>>> import numpy as np
>>> import numpy.linalg as la
>>> np.set_printoptions(precision=3, suppress=True, linewidth=200)
>>> W0 = np.load("dump.npy")
>>> W0
array([[ 7,  0,  8,  7, -2],
       [ 0,  6,  0,  0,  0],
       [ 5,  0, -7, -4,  5],
       [-1,  0,  9,  2,  9],
       [-3,  0, -7, -1, -5]])
>>> out = la.inv(W0)
>>> np.round(W0 @ out, 3) + 0
array([[1., 0., 0., 0., 0.],
       [0., 1., 0., 0., 0.],
       [0., 0., 1., 0., 0.],
       [0., 0., 0., 1., 0.],
       [0., 0., 0., 0., 1.]])
>>> np.allclose(out, W0.T)
False
>>> round(la.cond(W0), 3)
np.float64(11.887)
>>> la.inv(out)
array([[ 7.,  0.,  8.,  7., -2.],
       [ 0.,  6.,  0.,  0.,  0.],
       [ 5.,  0., -7., -4.,  5.],
       [-1., -0.,  9.,  2.,  9.],
       [-3., -0., -7., -1., -5.]])
>>> round(la.det(W0), 3)
np.float64(16368.0)
>>> (la.matrix_power((W0 != 0) + (W0.T != 0) + np.eye(5), 5) > 0).astype(int)
array([[1, 0, 1, 1, 1],
       [0, 1, 0, 0, 0],
       [1, 0, 1, 1, 1],
       [1, 0, 1, 1, 1],
       [1, 0, 1, 1, 1]])
>>> np.flatnonzero(la.matrix_power((W0 != 0) + (W0.T != 0) + np.eye(5), 5)[0])
array([0, 2, 3, 4])
>>> np.sort(la.eigvals(W0).real)
array([-7.026, -7.026,  2.987,  6.   ,  8.066])
>>> (W0 != 0).astype(int)
array([[1, 0, 1, 1, 1],
       [0, 1, 0, 0, 0],
       [1, 0, 1, 1, 1],
       [1, 0, 1, 1, 1],
       [1, 0, 1, 1, 1]])
>>> rng = np.random.default_rng(17)
>>> z = rng.permutation(5)
>>> z
array([4, 0, 2, 1, 3])
>>> out = W0[z][:, z]
>>> np.round(la.det(out), 3), np.round(la.det(W0[z]), 3)
(np.float64(16368.0), np.float64(-16368.0))
>>> out
array([[-5, -3, -7,  0, -1],
       [-2,  7,  8,  0,  7],
       [ 5,  5, -7,  0, -4],
       [ 0,  0,  0,  6,  0],
       [ 9, -1,  9,  0,  2]])
>>> np.diag(out)
array([-5,  7, -7,  6,  2])
>>> M = np.load("m.npy")
>>> M
array([[ 0.7  , -1.6  ,  2.4  ],
       [ 2.2  ,  1.2  , -0.2  ],
       [-0.2  ,  0.   ,  0.1  ],
       [ 0.859, -1.509,  2.494]])
>>> O = M.astype(float).copy()
>>> for j in range(3):
...     O[:, j] -= O[:, :j] @ (O[:, :j].T @ O[:, j])
...     O[:, j] /= la.norm(O[:, j])
... 
>>> np.round(O.T @ O, 3) + 0
array([[1., 0., 0.],
       [0., 1., 0.],
       [0., 0., 1.]])
>>> O
array([[ 0.283, -0.649, -0.219],
       [ 0.89 ,  0.447,  0.049],
       [-0.081,  0.003,  0.936],
       [ 0.348, -0.615,  0.271]])
>>> data = np.load("test17.npy")
>>> data
array([[ 0,  1,  1, -1],
       [-1,  0, -3,  2],
       [-1,  3,  0, -1],
       [ 1, -2,  1,  0]])
>>> out = np.array([[-3, 3], [-2, -3], [-1, 0], [0, -3]])
>>> out @ data
Traceback (most recent call last):
  File "<python-input-31>", line 1, in <module>
    out @ data
    ~~~~^~~~~~
ValueError: matmul: Input operand 1 has a mismatch in its core dimension 0, with gufunc signature (n?,k),(k,m?)->(n?,m?) (size 4 is different from 2)
>>> np.einsum("ij,ij->i", data, data)
array([ 3, 14, 11,  6])
>>> np.einsum("ij->j", data)
array([-1,  2, -1,  0])
>>> T = np.stack([data, 4 * data, data[::-1]])
>>> la.matrix_rank(T)
array([2, 2, 2])
>>> T.shape
(3, 4, 4)
>>> (T @ data.T).shape
(3, 4, 4)
>>> np.einsum("bij,cij->bc", T, T)
array([[ 34, 136,  -4],
       [136, 544, -16],
       [ -4, -16,  34]])
>>> la.det(T)
array([0., 0., 0.])
>>> la.norm(T, axis=(1, 2))
array([ 5.831, 23.324,  5.831])
>>> np.unique(data.round(6), axis=0).shape
(4, 4)
>>> np.abs(np.diag(la.qr(data)[1])) > 1e-9
array([ True,  True, False, False])
>>> E = np.load("layer9.npy")
>>> E
array([[-0.629,  0.029, -0.017, -0.169,  0.468],
       [ 0.029, -0.998, -0.021, -0.016,  0.038],
       [-0.017, -0.021,  0.891,  0.322, -0.196],
       [-0.169, -0.016,  0.322, -0.871, -0.242],
       [ 0.468,  0.038, -0.196, -0.242, -0.393]])
>>> np.argsort(-la.norm(E, axis=0).round(6), kind="stable")[:3]
array([1, 3, 2])
>>> la.cond(E) > 100
np.True_
